% python3 -q
>>> import numpy as np
>>> np.set_printoptions(suppress=True, linewidth=120)
>>> mat = np.load("test9.npy")
>>> mat
array([[1.   , 0.9  , 0.81 , 0.729],
       [0.9  , 1.   , 0.9  , 0.81 ],
       [0.81 , 0.9  , 1.   , 0.9  ],
       [0.729, 0.81 , 0.9  , 1.   ]])
>>> f, g = mat[2], mat[1]
>>> np.round(f @ f, 3)
np.float64(3.276)
>>> pr = (f @ g) / (f @ f) * f
>>> np.round(np.outer(f, g), 3)
array([[0.729, 0.81 , 0.729, 0.656],
       [0.81 , 0.9  , 0.81 , 0.729],
       [0.9  , 1.   , 0.9  , 0.81 ],
       [0.81 , 0.9  , 0.81 , 0.729]])
>>> np.round(np.linalg.norm(f + g) ** 2 + np.linalg.norm(f - g) ** 2, 3)
np.float64(13.104)
>>> np.round((g - pr) @ f, 3)
np.float64(0.0)
>>> np.round(g - pr, 3)
array([ 0.094,  0.105, -0.094, -0.085])
>>> x = np.ones(4)
>>> for _ in range(7):
...     x = mat @ x
...     x /= np.linalg.norm(x)
...     print(round(x @ mat @ x, 3))
... 
3.527
3.527
3.527
3.527
3.527
3.527
3.527
>>> x.round(3)
array([0.487, 0.512, 0.512, 0.487])
>>> A = np.load("layer15.npy")
>>> A
array([[  6.991,   0.09 ,  -1.944,   8.981],
       [  0.044,   5.946,  -4.057,   3.978],
       [-16.921,  -0.014, -16.011,  -1.027],
       [-13.026,  -8.066, -18.008,   4.981]])
>>> print(np.argsort(-np.linalg.norm(A, axis=0).round(6), kind="stable")[:3])
[2 0 3]
>>> np.linalg.cond(A) > 100
np.True_
>>> np.linalg.matrix_rank(A, rtol=0.1)
np.int64(3)
>>> print(round(np.linalg.norm(A, 2) / np.linalg.norm(A), 3))
0.901
